$ python3 -q
>>> import numpy as np
>>> import numpy.linalg as la
>>> np.set_printoptions(precision=2, suppress=True, linewidth=140, sign=" ")
>>> K = np.load("w.npy")
>>> K
array([[-1,  2, -3],
       [ 2, -2,  0],
       [-2,  1, -2],
       [-3,  2, -2],
       [ 3, -2, -3]])
>>> gram = K.T @ K
>>> la.matrix_rank(gram)
np.int64(3)
>>> print(gram)
[[ 27 -20   4]
 [-20  17  -6]
 [  4  -6  26]]
>>> np.allclose(gram, gram.T)
True
>>> (K @ K.T).shape
(5, 5)
>>> np.diag(gram)
array([ 27,  17,  26])
>>> la.svd(K, compute_uv=False) ** 2
array([ 45.09,  23.75,   1.17])
>>> J = np.array([[2.1, 0.4, -1.6], [-0.2, 1.3, 0.5], [0.4, 1.4, -1.0]])
>>> J
array([[ 2.1,  0.4, -1.6],
       [-0.2,  1.3,  0.5],
       [ 0.4,  1.4, -1. ]])
>>> rng = np.random.default_rng(96)
>>> labels = rng.permutation(3)
>>> print(labels)
[ 1  2  0]
>>> B = J[labels][:, labels]
>>> np.round(la.det(B), 2), np.round(la.det(J[labels]), 2)
(np.float64(-2.92), np.float64(-2.92))
>>> B
array([[ 1.3,  0.5, -0.2],
       [ 1.4, -1. ,  0.4],
       [ 0.4, -1.6,  2.1]])
>>> feats = np.diag(np.array([2, 1, 2])) + -3 * np.eye(3, k=1) + -3 * np.eye(3, k=-1)
>>> print(feats)
[[ 2. -3.  0.]
 [-3.  1. -3.]
 [ 0. -3.  2.]]
>>> # equal to its transpose
>>> print(np.all(la.eigvalsh(feats) > 0))
False
>>> [round(float(la.det(feats[:i, :i])), 2) + 0 for i in range(1, 4)]
[2.0, -7.0, -32.0]
>>> E = np.array([[-1.2, -1.3, -0.4],
...     [0.2, -0.6, -1.0],
...     [-0.6, 0.4, 1.7],
...     [0.1, -0.3, 1.2]])
>>> E[2] = E[1] + 0.1 * rng.normal(size=3)
>>> E
array([[-1.2 , -1.3 , -0.4 ],
       [ 0.2 , -0.6 , -1.  ],
       [ 0.12, -0.78, -1.04],
       [ 0.1 , -0.3 ,  1.2 ]])
>>> P = E @ la.solve(E.T @ E, E.T)
>>> P @ E[:, 0]
array([-1.2 ,  0.2 ,  0.12,  0.1 ])
>>> np.allclose(P @ P, P)
True
>>> B = np.c_[E[:, :2] @ np.array([[0, 0], [-1, -2]]), np.array([2, 1, 1, 1])]
>>> B
array([[ 1.3 ,  2.6 ,  2.  ],
       [ 0.6 ,  1.2 ,  1.  ],
       [ 0.78,  1.56,  1.  ],
       [ 0.3 ,  0.6 ,  1.  ]])
>>> la.matrix_rank(B)
np.int64(2)
>>> print(np.round(la.norm(B - E @ la.lstsq(E, B)[0], axis=0), 2) + 0)
[ 0.    0.    0.22]
>>> la.matrix_rank(np.c_[E, B])
np.int64(4)
>>> Q, r_ = la.qr(E)
>>> print(Q.shape, r_.shape)
(4, 3) (3, 3)
>>> np.abs(np.diag(r_))
array([ 1.23,  1.26,  1.59])
>>> np.round(Q.T @ Q, 2) + 0
array([[ 1.,  0.,  0.],
       [ 0.,  1.,  0.],
       [ 0.,  0.,  1.]])
>>> np.round(abs(r_[0, 0]), 2), np.round(la.norm(E[:, 0]), 2)
(np.float64(1.23), np.float64(1.23))
>>> np.allclose(r_.T @ r_, E.T @ E)
True
>>> round(np.trace(Q @ Q.T), 2)
np.float64(3.0)
>>> W1 = np.array([[3, 1], [0, -1], [1, 8]])
>>> beta = np.array([-2, 0])
>>> act = np.maximum(E @ W1 + beta, 0)
>>> print((act > 0).astype(int))
[[ 0  0]
 [ 0  0]
 [ 0  0]
 [ 0  1]]
>>> basis = np.array([[1, -1], [0, 1]])
>>> (act @ basis).round(6).argmax(axis=1)
array([ 0,  0,  0,  1])
>>> W1 @ basis
array([[ 3, -2],
       [ 0, -1],
       [ 1,  7]])
>>> gram = E.T @ E
>>> np.allclose(gram, gram.T)
True
>>> (E @ E.T).shape
(4, 4)
>>> gram
array([[ 1.5 ,  1.32,  0.28],
       [ 1.32,  2.75,  1.57],
       [ 0.28,  1.57,  3.68]])
>>> la.eigvalsh(gram)[::-1]
array([ 5.16,  2.26,  0.52])
>>> print(np.diag(gram))
[ 1.5   2.75  3.68]
>>> M = np.array([[-1.07, -4.52, 4.86],
...     [2.12, -2.61, -6.08],
...     [0.25, -3.69, 6.67],
...     [0.35, -3.66, -6.51],
...     [1.97, -3.91, -4.85],
...     [0.14, -4.74, 5.71],
...     [1.39, -3.83, -5.0],
...     [-0.68, -2.35, -5.87],
...     [-0.71, -4.56, 5.06],
...     [0.33, -3.78, -4.53],
...     [-1.04, -7.06, 5.94],
...     [1.27, -3.75, -5.25],
...     [1.48, -2.49, -3.98],
...     [-2.2, -3.36, 4.11],
...     [1.44, -2.35, -4.68],
...     [3.02, -2.05, -3.85],
...     [-2.43, -4.14, 3.82],
...     [-0.77, -2.58, 5.15],
...     [3.97, -3.84, -3.35],
...     [-0.8, -6.49, 3.38],
...     [0.5, -4.33, 5.03]])
>>> cen = (M - M.mean(axis=0)) / M.std(axis=0)
>>> print(cen.std(axis=0))
[ 1.  1.  1.]
>>> np.argwhere(np.abs(cen) > 2)
array([[ 10,   1],
       [ 18,   0],
       [ 19,   1]])
>>> beta = la.lstsq(np.delete(cen, 2, axis=1), cen[:, 2])[0]
>>> beta
array([-0.5 , -0.35])
>>> np.abs(beta).argmax()
np.int64(0)
